>>> import numpy as np
>>> from numpy import linalg as LA
>>> np.set_printoptions(precision=2, suppress=True, linewidth=100, legacy="1.25")
>>> X = np.loadtxt("m.csv", delimiter=",")
>>> X
array([[ 0.,  4.,  3.,  1.,  2.,  0.],
       [ 0.,  8.,  5.,  3., 10.,  0.],
       [ 0.,  8.,  5.,  3., 10.,  0.],
       [ 0.,  6.,  4.,  2.,  6.,  0.],
       [ 0.,  6.,  4.,  2.,  6.,  0.],
       [ 0.,  8.,  5.,  3., 10.,  0.],
       [ 0.,  8.,  5.,  3., 10.,  0.],
       [ 0.,  8.,  5.,  3., 10.,  0.],
       [ 0.,  4.,  3.,  1.,  2.,  0.],
       [ 0.,  4.,  3.,  1.,  2.,  0.],
       [ 0.,  2.,  2.,  0.,  0.,  0.],
       [ 0.,  8.,  5.,  3., 10.,  0.],
       [ 0.,  4.,  3.,  1.,  2.,  0.],
       [ 0.,  2.,  2.,  0.,  0.,  0.],
       [ 0.,  8.,  5.,  3., 10.,  0.],
       [ 0.,  8.,  5.,  3., 10.,  0.],
       [ 0.,  4.,  3.,  1.,  2.,  0.],
       [ 0.,  4.,  3.,  1.,  2.,  0.],
       [ 0.,  6.,  4.,  2.,  6.,  0.],
       [ 0.,  8.,  5.,  3., 10.,  0.],
       [ 0.,  4.,  3.,  1.,  2.,  0.]])
>>> # rows and columns are dependent
>>> np.round(X @ LA.pinv(X) @ X, 2) + 0
array([[ 0.,  4.,  3.,  1.,  2.,  0.],
       [ 0.,  8.,  5.,  3., 10.,  0.],
       [ 0.,  8.,  5.,  3., 10.,  0.],
       [ 0.,  6.,  4.,  2.,  6.,  0.],
       [ 0.,  6.,  4.,  2.,  6.,  0.],
       [ 0.,  8.,  5.,  3., 10.,  0.],
       [ 0.,  8.,  5.,  3., 10.,  0.],
       [ 0.,  8.,  5.,  3., 10.,  0.],
       [ 0.,  4.,  3.,  1.,  2.,  0.],
       [ 0.,  4.,  3.,  1.,  2.,  0.],
       [ 0.,  2.,  2.,  0.,  0.,  0.],
       [ 0.,  8.,  5.,  3., 10.,  0.],
       [ 0.,  4.,  3.,  1.,  2.,  0.],
       [ 0.,  2.,  2.,  0.,  0.,  0.],
       [ 0.,  8.,  5.,  3., 10.,  0.],
       [ 0.,  8.,  5.,  3., 10.,  0.],
       [ 0.,  4.,  3.,  1.,  2.,  0.],
       [ 0.,  4.,  3.,  1.,  2.,  0.],
       [ 0.,  6.,  4.,  2.,  6.,  0.],
       [ 0.,  8.,  5.,  3., 10.,  0.],
       [ 0.,  4.,  3.,  1.,  2.,  0.]])
>>> np.abs(np.diag(LA.qr(X)[1])) > 1e-9
array([False,  True,  True, False,  True, False])
>>> np.unique(X.round(6), axis=0).shape
(4, 6)
>>> round(np.trace(LA.pinv(X) @ X), 2)
3.0
>>> Y = X / LA.norm(X, axis=1, keepdims=True)
>>> cov = Y @ Y.T
>>> LA.norm(Y, axis=1)
array([1., 1., 1., 1., 1., 1., 1., 1., 1., 1., 1., 1., 1., 1., 1., 1., 1., 1., 1., 1., 1.])
>>> (cov - 2 * np.eye(21)).round(6).argmax(axis=1)
array([ 8,  2,  1,  4,  3,  1,  1,  1,  0,  0, 13,  1,  0, 10,  1,  1,  0,  0,  3,  1,  0])
>>> round(float(np.degrees(np.arccos(np.clip(cov[1, 18], -1, 1)))), 2)
6.86
>>> W = np.array([[3, -1], [-3, -1], [2, -2], [3, -3], [1, 1], [0, -3]])
>>> b = np.array([-3, -1])
>>> H = np.maximum(X @ W + b, 0)
>>> (H > 0).astype(int)
array([[0, 0],
       [1, 0],
       [1, 0],
       [0, 0],
       [0, 0],
       [1, 0],
       [1, 0],
       [1, 0],
       [0, 0],
       [0, 0],
       [0, 0],
       [1, 0],
       [0, 0],
       [0, 0],
       [1, 0],
       [1, 0],
       [0, 0],
       [0, 0],
       [0, 0],
       [1, 0],
       [0, 0]])
>>> LA.matrix_rank(H)
1
>>> (H > 0).mean(axis=0)
array([0.43, 0.  ])
>>> basis = np.array([[2, -2, -2], [-3, -1, 3]])
>>> W @ basis
array([[  9,  -5,  -9],
       [ -3,   7,   3],
       [ 10,  -2, -10],
       [ 15,  -3, -15],
       [ -1,  -3,   1],
       [  9,   3,  -9]])
>>> (H @ basis).round(6).argmax(axis=1)
array([0, 0, 0, 0, 0, 0, 0, 0, 0, 0, 0, 0, 0, 0, 0, 0, 0, 0, 0, 0, 0])
>>> H @ basis
array([[ 0.,  0.,  0.],
       [ 4., -4., -4.],
       [ 4., -4., -4.],
       [ 0.,  0.,  0.],
       [ 0.,  0.,  0.],
       [ 4., -4., -4.],
       [ 4., -4., -4.],
       [ 4., -4., -4.],
       [ 0.,  0.,  0.],
       [ 0.,  0.,  0.],
       [ 0.,  0.,  0.],
       [ 4., -4., -4.],
       [ 0.,  0.,  0.],
       [ 0.,  0.,  0.],
       [ 4., -4., -4.],
       [ 4., -4., -4.],
       [ 0.,  0.,  0.],
       [ 0.,  0.,  0.],
       [ 0.,  0.,  0.],
       [ 4., -4., -4.],
       [ 0.,  0.,  0.]])
